$ python -q
>>> import numpy as np
>>> import numpy.linalg as la
>>> np.set_printoptions(precision=3, suppress=True, linewidth=200, legacy="1.25")
>>> r0 = np.array([2, 0, 0, -3]) + 0.5
>>> F = np.outer(r0, r0) / (r0 @ r0)
>>> F
array([[ 0.481,  0.096,  0.096, -0.481],
       [ 0.096,  0.019,  0.019, -0.096],
       [ 0.096,  0.019,  0.019, -0.096],
       [-0.481, -0.096, -0.096,  0.481]])
>>> np.abs(np.diag(la.qr(F)[1])) > 1e-9
array([ True, False, False, False])
>>> F - F[0]
array([[ 0.   ,  0.   ,  0.   ,  0.   ],
       [-0.385, -0.077, -0.077,  0.385],
       [-0.385, -0.077, -0.077,  0.385],
       [-0.962, -0.192, -0.192,  0.962]])
>>> F[:, 4]
Traceback (most recent call last):
  File "<python-input-8>", line 1, in <module>
    F[:, 4]
    ~^^^^^^
IndexError: index 4 is out of bounds for axis 1 with size 4
>>> F.sum(axis=0)
array([ 0.192,  0.038,  0.038, -0.192])
>>> left, sigma, VT = la.svd(F, full_matrices=False)
>>> (sigma > 1e-8).sum()
1
>>> np.abs(left[:, 0]).round(6).argmax()
0
>>> np.cumsum(sigma ** 2) / np.sum(sigma ** 2)
array([1., 1., 1., 1.])
>>> np.sqrt((sigma ** 2).sum()), round(la.norm(F), 3)
(1.0, 1.0)
>>> sigma.round(3) + 0
array([1., 0., 0., 0.])
>>> np.abs(VT[0])
array([0.693, 0.139, 0.139, 0.693])
>>> np.round(left.T @ F @ VT.T, 3) + 0
array([[1., 0., 0., 0.],
       [0., 0., 0., 0.],
       [0., 0., 0., 0.],
       [0., 0., 0., 0.]])
>>> left.shape, sigma.shape, VT.shape
((4, 4), (4,), (4, 4))
>>> [round(float(x), 3) for x in la.svd(F, compute_uv=False)[:3]]
[1.0, 0.0, 0.0]
>>> la.cond(F) > 100
True
>>> round(la.norm(F, 2) / la.norm(F), 3)
1.0
>>> W0 = np.load("data.npy")
>>> W0
array([[-4.633, -2.882, -3.993, -4.143,  9.003, -2.51 , -4.632,  2.563, -2.326, -7.028],
       [-3.822,  3.887, -6.358,  1.624,  2.099, -0.927,  0.459,  5.997, -3.264,  3.742],
       [-2.976, -0.419, -6.299, -2.854,  6.241, -1.063, -4.699,  1.687, -5.207, -3.172],
       [ 4.76 ,  1.115, -1.031, -1.806, -4.907,  0.343, -1.773, -0.6  , -1.542,  4.911],
       [-2.544, -3.555, -4.575, -5.262,  7.633, -2.308, -5.796,  0.151, -3.992, -5.115],
       [-0.524,  2.569, -0.441,  0.791, -1.396, -0.56 ,  1.142,  5.106,  1.781,  1.655],
       [ 1.116, -2.45 , -1.98 , -4.234,  1.532, -1.904, -3.432, -0.387, -1.83 ,  0.458],
       [-5.743,  0.647, -5.617, -0.65 ,  6.359, -2.532, -0.913,  5.725, -2.341, -0.572],
       [-0.015, -3.682, -4.528, -5.468,  4.112, -2.713, -4.883, -1.411, -4.484,  0.701],
       [-0.894, -5.516,  1.996, -5.45 ,  4.1  , -4.13 , -2.141,  1.438,  3.247, -3.294],
       [-4.779,  2.374,  2.134,  1.678,  3.057, -0.933,  2.026,  9.241,  6.069, -6.537],
       [-2.254, -4.888,  0.987, -5.228,  6.327, -3.284, -3.412,  1.938,  2.267, -7.099],
       [-1.857, -0.77 , -1.927, -2.35 ,  3.63 , -1.508, -2.354,  2.914, -0.426, -2.963],
       [-0.854,  2.166,  0.094,  0.034,  0.653,  0.454, -0.931,  4.603,  1.735, -4.095],
       [ 0.138,  2.186,  1.447,  0.404, -1.526, -0.007,  0.605,  4.856,  3.27 , -1.343],
       [ 6.508, -0.117,  3.817, -1.727, -8.583, -1.112,  1.465,  0.248,  3.802,  8.08 ],
       [-1.686,  2.416, -5.54 , -0.002,  1.115, -0.886, -0.847,  3.589, -3.593,  3.821],
       [-3.748, -5.282, -2.844, -6.087,  9.449, -3.44 , -5.505,  0.917, -1.763, -7.506],
       [ 6.292, -0.802, -6.082, -4.829, -3.238,  0.283, -6.081, -5.66 , -8.54 ,  7.158]])
>>> W0 @ W0
Traceback (most recent call last):
  File "<python-input-24>", line 1, in <module>
    W0 @ W0
    ~~~^~~~
ValueError: matmul: Input operand 1 has a mismatch in its core dimension 0, with gufunc signature (n?,k),(k,m?)->(n?,m?) (size 19 is different from 10)
>>> cov = W0.T @ W0
>>> np.round(la.svd(W0, compute_uv=False) ** 2, 3) + 0
array([1431.126,  717.36 ,  390.7  ,  160.949,   49.196,    0.   ,    0.   ,    0.   ,    0.   ,    0.   ])
>>> (W0 @ W0.T).shape
(19, 19)
>>> la.matrix_rank(cov)
5
>>> round(float(np.trace(cov)), 3), np.round((W0 ** 2).sum(), 3)
(2749.331, 2749.331)
>>> other = W0 / np.sqrt((W0 ** 2).mean(axis=1, keepdims=True))
>>> la.matrix_rank(W0 - W0.mean(axis=1, keepdims=True))
5
>>> np.abs(np.diag(la.qr(W0)[1])) > 1e-9
array([ True,  True,  True,  True,  True, False, False, False, False, False])
>>> np.unique(W0.round(6), axis=0).shape
(19, 10)
